% ipython --no-banner

In [1]: import numpy as np

In [2]: from numpy import linalg as LA

In [3]: np.set_printoptions(precision=3, suppress=True, linewidth=160, sign=" ")

In [4]: feats = np.load("data.npy")

In [5]: feats
Out[5]: 
array([[ 9,  0],
       [ 6,  5],
       [ 9,  1],
       [ 3,  9]])

In [6]: P = feats @ LA.solve(feats.T @ feats, feats.T)

In [7]: np.round(LA.eigvalsh(P), 3) + 0
Out[7]: array([ 0.,  0.,  1.,  1.])

In [8]: np.round((np.eye(4) - P) @ feats, 3) + 0
Out[8]: 
array([[ 0.,  0.],
       [ 0.,  0.],
       [ 0.,  0.],
       [ 0.,  0.]])

In [9]: vec = np.array([-2, 3])

In [10]: y = feats @ vec

In [11]: LA.solve(feats.T @ feats, feats.T @ y)
Out[11]: array([-2.,  3.])

In [12]: np.round(LA.pinv(feats) @ feats, 3) + 0
Out[12]: 
array([[ 1.,  0.],
       [ 0.,  1.]])

In [13]: rng = np.random.default_rng(6482)

In [14]: y = y + 0.3 * rng.normal(size=4)

In [15]: print(y)
[-18.185   2.675 -14.822  20.804]

In [16]: b, *_ = LA.lstsq(feats, y)

In [17]: [round(float(LA.norm(LA.solve(feats.T @ feats + lam * np.eye(2), feats.T @ y))), 2) for lam in (0, 1, 10, 100)]
Out[17]: [3.58, 3.54, 3.16, 1.55]

In [18]: b.round()
Out[18]: array([-2.,  3.])

In [19]: r0 = np.array([2, -1])

In [20]: np.correlate(feats[3], feats[2], "full")
Out[20]: array([  3,  36,  81])

In [21]: np.convolve(feats[3], r0)
Out[21]: array([ 6, 15, -9])

In [22]: mat = np.load("x.npy")

In [23]: mat
Out[23]: 
array([[ 1,  0,  0],
       [ 0,  1,  0],
       [ 0,  0,  1]])

In [24]: vec = np.array([1, 0, 2])

In [25]: mat.T @ (mat @ vec)
Out[25]: array([ 1,  0,  2])

In [26]: np.sort(np.abs(np.degrees(np.angle(LA.eigvals(mat)))))
Out[26]: array([ 0.,  0.,  0.])

In [27]: LA.inv(mat)
Out[27]: 
array([[ 1.,  0.,  0.],
       [ 0.,  1.,  0.],
       [ 0.,  0.,  1.]])

In [28]: 3 - LA.matrix_rank(mat - np.eye(3), tol=1e-8)
Out[28]: np.int64(3)

In [29]: round(LA.norm(vec), 3), np.round(LA.norm(mat @ vec), 3)
Out[29]: (np.float64(2.236), np.float64(2.236))

In [30]: out = mat / np.sqrt((mat ** 2).mean(axis=1, keepdims=True))

In [31]: LA.matrix_rank(mat - mat.mean(axis=1, keepdims=True))
Out[31]: np.int64(2)

In [32]: mat - mat.mean(axis=1, keepdims=True)
Out[32]: 
array([[ 0.667, -0.333, -0.333],
       [-0.333,  0.667, -0.333],
       [-0.333, -0.333,  0.667]])

In [33]: LA.matrix_rank(out) == LA.matrix_rank(mat)
Out[33]: np.True_

In [34]: LA.norm(out, axis=1)
Out[34]: array([ 1.732,  1.732,  1.732])

In [35]: round(LA.det(mat), 3)
Out[35]: np.float64(1.0)

In [36]: np.sort(LA.eigvals(mat).real)
Out[36]: array([ 1.,  1.,  1.])

In [37]: (LA.matrix_power((mat != 0) + (mat.T != 0) + np.eye(3), 3) > 0).astype(int)
Out[37]: 
array([[ 1,  0,  0],
       [ 0,  1,  0],
       [ 0,  0,  1]])

In [38]: out = np.c_[feats[:, :1] @ np.array([[3]]), np.array([1, -2, 4, 4])]

In [39]: out
Out[39]: 
array([[27,  1],
       [18, -2],
       [27,  4],
       [ 9,  4]])

In [40]: np.round(LA.norm(out - feats @ LA.lstsq(feats, out)[0], axis=0), 3) + 0
Out[40]: array([ 0.   ,  4.936])

In [41]: LA.matrix_rank(out)
Out[41]: np.int64(2)

In [42]: LA.norm(LA.qr(feats)[0].T @ out, axis=0) ** 2 / ((out ** 2).sum(axis=0) + 1e-12)
Out[42]: array([ 1.   ,  0.341])

In [43]: print(LA.matrix_rank(np.c_[feats, out]))
3

In [44]: r0 = np.array([3, 8, 6])

In [45]: r1 = np.array([-2, -7, -7])

In [46]: E = r0[:, None] + r1[None, :]

In [47]: E
Out[47]: 
array([[ 1, -4, -4],
       [ 6,  1,  1],
       [ 4, -1, -1]])

In [48]: # looks like rank 2

In [49]: (E - E.T) / 2
Out[49]: 
array([[ 0., -5., -4.],
       [ 5.,  0.,  1.],
       [ 4., -1.,  0.]])

In [50]: (E + E.T) / 2
Out[50]: 
array([[ 1.,  1.,  0.],
       [ 1.,  1.,  0.],
       [ 0.,  0., -1.]])

In [51]: print(np.allclose(E, E.T))
False

In [52]: print(np.trace(E))
1

In [53]: np.round(np.sort(np.abs(LA.eigvals(E))), 3) + 0
Out[53]: array([ 0.   ,  6.325,  6.325])

In [54]: np.allclose(E @ E.T, E.T @ E)
Out[54]: False

In [55]: np.round(LA.det(E), 3)
Out[55]: np.float64(0.0)

In [56]: np.round(LA.norm(E, 2) / LA.norm(E), 3)
Out[56]: np.float64(0.775)

In [57]: LA.matrix_rank(E, rtol=0.1)
Out[57]: np.int64(2)

In [58]: [round(float(x), 3) for x in LA.svd(E, compute_uv=False)[:3]]
Out[58]: [7.312, 5.962, 0.0]

In [59]: X = np.load("a.npy")

In [60]: X
Out[60]: 
array([[  0,  18,  37],
       [ 19,   0,   0],
       [  0,   6,  11],
       [  0,  21,  33],
       [  8,   0,   0],
       [  6,   3,   0],
       [  6,   0,   0],
       [  0,   0,  19],
       [  0,  18,   0],
       [  0,  12,   0],
       [  4,   0,   0],
       [ 21,   0,   0],
       [  3,   3,   0],
       [ 25,   0,   0],
       [  0,  27,  28],
       [  0,  21,   9],
       [  5,   0,   0],
       [ 15,   0,   0],
       [ 19,   0,   0],
       [  0,   9,   0],
       [  0,  27,  37],
       [ 12,   0,   0],
       [  0,  18,   1],
       [  9,   0,   0],
       [  0,  12,  21],
       [  0,  18,   0],
       [  4,   0,   0]])

In [61]: r0 = np.array([-1, 0])

In [62]: np.convolve(X[6], r0)
Out[62]: array([-6,  0,  0,  0])

In [63]: print(np.polyval(r0, X[6]))
[-6  0  0]

In [64]: np.array([np.convolve(row, r0, "same") for row in X])
Out[64]: 
array([[  0, -18, -37],
       [-19,   0,   0],
       [  0,  -6, -11],
       [  0, -21, -33],
       [ -8,   0,   0],
       [ -6,  -3,   0],
       [ -6,   0,   0],
       [  0,   0, -19],
       [  0, -18,   0],
       [  0, -12,   0],
       [ -4,   0,   0],
       [-21,   0,   0],
       [ -3,  -3,   0],
       [-25,   0,   0],
       [  0, -27, -28],
       [  0, -21,  -9],
       [ -5,   0,   0],
       [-15,   0,   0],
       [-19,   0,   0],
       [  0,  -9,   0],
       [  0, -27, -37],
       [-12,   0,   0],
       [  0, -18,  -1],
       [ -9,   0,   0],
       [  0, -12, -21],
       [  0, -18,   0],
       [ -4,   0,   0]])

In [65]: out = X / LA.norm(X, axis=1, keepdims=True)

In [66]: gram = out @ out.T

In [67]: print(gram[1])
[ 0.     1.     0.     0.     1.     0.894  1.     0.     0.     0.     1.     1.     0.707  1.     0.     0.     1.     1.     1.     0.     0.     1.
  0.     1.     0.     0.     1.   ]

In [68]: LA.norm(out, axis=1)
Out[68]: array([ 1.,  1.,  1.,  1.,  1.,  1.,  1.,  1.,  1.,  1.,  1.,  1.,  1.,  1.,  1.,  1.,  1.,  1.,  1.,  1.,  1.,  1.,  1.,  1.,  1.,  1.,  1.])

In [69]: np.degrees(np.arccos(np.clip(gram[1, 22], -1, 1)))
Out[69]: np.float64(90.0)

In [70]: d = LA.norm(X[:, None] - X[None], axis=-1)

In [71]: np.unravel_index(d.round(6).argmax(), d.shape)
Out[71]: (np.int64(13), np.int64(20))

In [72]: d[5].round(6).argsort(kind="stable")[:4]
Out[72]: array([  5,   6,  12,  16])

In [73]: d.mean(axis=1).argmax()
Out[73]: np.int64(20)

In [74]: d.shape
Out[74]: (27, 27)

In [75]: d[:5, :5]
Out[75]: 
array([[  0.   ,  45.321,  28.636,   5.   ,  41.917],
       [ 45.321,   0.   ,  22.76 ,  43.486,  11.   ],
       [ 28.636,  22.76 ,   0.   ,  26.627,  14.866],
       [  5.   ,  43.486,  26.627,   0.   ,  39.925],
       [ 41.917,  11.   ,  14.866,  39.925,   0.   ]])

In [76]: blk = np.stack([X, -3 * X, X[::-1]])

In [77]: LA.matrix_rank(blk.reshape(3, -1))
Out[77]: np.int64(2)

In [78]: LA.norm(blk, axis=(1, 2))
Out[78]: array([ 110.068,  330.204,  110.068])

In [79]: blk.sum(axis=0)
Out[79]: 
array([[  4, -36, -74],
       [-38,  18,   0],
       [  0,   0,  -1],
       [  9, -42, -66],
       [-16,  18,   1],
       [  0,  -6,   0],
       [-12,  27,  37],
       [  0,   9, -38],
       [ 19, -36,   0],
       [ 15, -24,   0],
       [ -3,   0,   0],
       [-42,  21,   9],
       [ -6,  21,  28],
       [-25,   0,   0],
       [  3, -51, -56],
       [ 21, -42, -18],
       [ -6,   0,   0],
       [-30,  12,   0],
       [-38,  18,   0],
       [  0, -18,  19],
       [  6, -54, -74],
       [-18,   3,   0],
       [  8, -36,  -2],
       [-18,  21,  33],
       [  0, -18, -31],
       [ 19, -36,   0],
       [ -8,  18,  37]])

In [80]: np.einsum("bij,cij->bc", blk, blk)
Out[80]: 
array([[ 12115, -36345,   1577],
       [-36345, 109035,  -4731],
       [  1577,  -4731,  12115]])

In [81]: cen = (X - X.mean(axis=0)) / X.std(axis=0)

In [82]: np.argwhere(np.abs(cen) > 2)
Out[82]: 
array([[  0,   2],
       [  3,   2],
       [ 11,   0],
       [ 13,   0],
       [ 14,   1],
       [ 20,   1],
       [ 20,   2]])

In [83]: b = LA.lstsq(np.delete(cen, 2, axis=1), cen[:, 2])[0]

In [84]: b
Out[84]: array([-0.048,  0.633])

In [85]: round(1 - np.var(cen[:, 2] - np.delete(cen, 2, axis=1) @ b), 3)
Out[85]: np.float64(0.44)

In [86]: sigma = 5 * 0.2 ** np.arange(3)

In [87]: data = rng.normal(size=(14, 3)) * rng.permutation(sigma)

In [88]: data
Out[88]: 
array([[ -9.684,   2.643,  -0.098],
       [  4.475,  -0.489,  -0.323],
       [  5.536,  -0.057,   0.238],
       [  1.875,  -2.231,   0.232],
       [  2.318,   0.232,  -0.131],
       [ -2.915,  -0.834,   0.18 ],
       [ -9.598,   0.632,   0.047],
       [  3.918,   0.241,  -0.412],
       [  6.618,  -0.925,   0.056],
       [ -5.454,  -1.42 ,  -0.02 ],
       [ -6.157,  -0.519,  -0.235],
       [  1.127,  -0.543,   0.293],
       [  7.839,  -2.836,   0.113],
       [-12.197,   0.176,  -0.087]])

In [89]: # column 0 is much longer than the rest

In [90]: labels = data[:, 2] > np.median(data[:, 2])

In [91]: r0 = data[labels].mean(axis=0) - data[~labels].mean(axis=0)

In [92]: np.round((((data - data.mean(axis=0)) @ r0 > 0) == labels).mean(), 3)
Out[92]: np.float64(0.643)

In [93]: r0
Out[93]: array([ 4.752, -1.094,  0.352])

In [94]: np.argsort(-np.abs(r0).round(6), kind="stable")
Out[94]: array([ 0,  1,  2])

In [95]: labels.astype(int)
Out[95]: array([ 0,  0,  1,  1,  0,  1,  1,  0,  1,  0,  0,  1,  1,  0])

In [96]: cen = data - data.mean(axis=0)

In [97]: Uu, sigma, Vt = LA.svd(cen, full_matrices=False)

In [98]: np.abs(Uu[:, 0]).argmax()
Out[98]: np.int64(13)

In [99]: sigma
Out[99]: array([ 24.244,   4.019,   0.724])

In [100]: sigma ** 2 / (sigma ** 2).sum()
Out[100]: array([ 0.972,  0.027,  0.001])

In [101]: gram = np.cov(data, rowvar=False)

In [102]: print(data.std(axis=0))
[ 6.444  1.265  0.209]

In [103]: gram
Out[103]: 
array([[44.726, -4.601,  0.187],
       [-4.601,  1.724, -0.103],
       [ 0.187, -0.103,  0.047]])

In [104]: np.corrcoef(data.T)
Out[104]: 
array([[ 1.   , -0.524,  0.129],
       [-0.524,  1.   , -0.362],
       [ 0.129, -0.362,  1.   ]])

In [105]: M = np.load("run3.npy")

In [106]: M
Out[106]: 
array([[ 7.,  9.,  0.],
       [ 9.,  7.,  0.],
       [ 0.,  0., -2.]])

In [107]: # splits into 2 blocks

In [108]: labels = rng.permutation(3)

In [109]: print(labels)
[ 0  2  1]

In [110]: out = M[labels][:, labels]

In [111]: print(np.allclose(out, M))
False

In [112]: np.trace(out)
Out[112]: np.float64(12.0)

In [113]: np.sort(np.abs(LA.eigvals(out)))
Out[113]: array([  2.,   2.,  16.])

In [114]: O, r_ = LA.qr(M)

In [115]: np.round(O.T @ O, 3) + 0
Out[115]: 
array([[ 1.,  0.,  0.],
       [ 0.,  1.,  0.],
       [ 0.,  0.,  1.]])

In [116]: O
Out[116]: 
array([[-0.614, -0.789,  0.   ],
       [-0.789,  0.614,  0.   ],
       [-0.   , -0.   ,  1.   ]])

In [117]: np.allclose(r_.T @ r_, M.T @ M)
Out[117]: True

In [118]: print(np.abs(np.diag(r_)))
[ 11.402   2.807   2.   ]

In [119]: np.trace(O @ O.T)
Out[119]: np.float64(3.0)

In [120]: out = np.array([[-1, -3, 2], [-1, 3, 0]])

In [121]: W2 = np.kron(out, feats)

In [122]: W2
Out[122]: 
array([[ -9,   0, -27,   0,  18,   0],
       [ -6,  -5, -18, -15,  12,  10],
       [ -9,  -1, -27,  -3,  18,   2],
       [ -3,  -9,  -9, -27,   6,  18],
       [ -9,   0,  27,   0,   0,   0],
       [ -6,  -5,  18,  15,   0,   0],
       [ -9,  -1,  27,   3,   0,   0],
       [ -3,  -9,   9,  27,   0,   0]])

In [123]: LA.matrix_rank(W2)
Out[123]: np.int64(4)

In [124]: w, evecs = LA.eig(M)

In [125]: np.sort(LA.eigvals(LA.inv(M)))
Out[125]: array([-0.5  , -0.5  ,  0.063])

In [126]: np.prod(w)
Out[126]: np.float64(64.0)

In [127]: np.sort(LA.eigvals(M @ M))
Out[127]: array([   4.,    4.,  256.])

In [128]: vec = np.array([5, -9, -4])

In [129]: y = M @ vec

In [130]: y
Out[130]: array([-46., -18.,   8.])

In [131]: LA.solve(M, y)
Out[131]: array([ 5., -9., -4.])

In [132]: print(np.round(LA.solve(M.T, M[0]), 3) + 0)
[ 1.  0.  0.]

In [133]: O, _ = LA.qr(np.array([[-0.5, 0.1, 1.2], [-1.0, 0.6, 0.2], [-1.3, 1.3, 0.3]]))

In [134]: J = O[:, :3]

In [135]: J
Out[135]: 
array([[-0.292, -0.67 , -0.682],
       [-0.583, -0.441,  0.682],
       [-0.758,  0.597, -0.262]])

In [136]: vec = np.array([3, 2, 1])

In [137]: y = J @ vec

In [138]: b, lr = np.zeros(3), 1 / LA.norm(J, 2) ** 2

In [139]: for i in range(150):
     ...:     b -= lr * J.T @ (J @ b - y)
     ...:     if i % 50 == 0: print(i, round(LA.norm(J @ b - y), 3))
     ...: 
0 0.0
50 0.0
100 0.0

In [140]: print(round(LA.cond(J), 3))
1.0
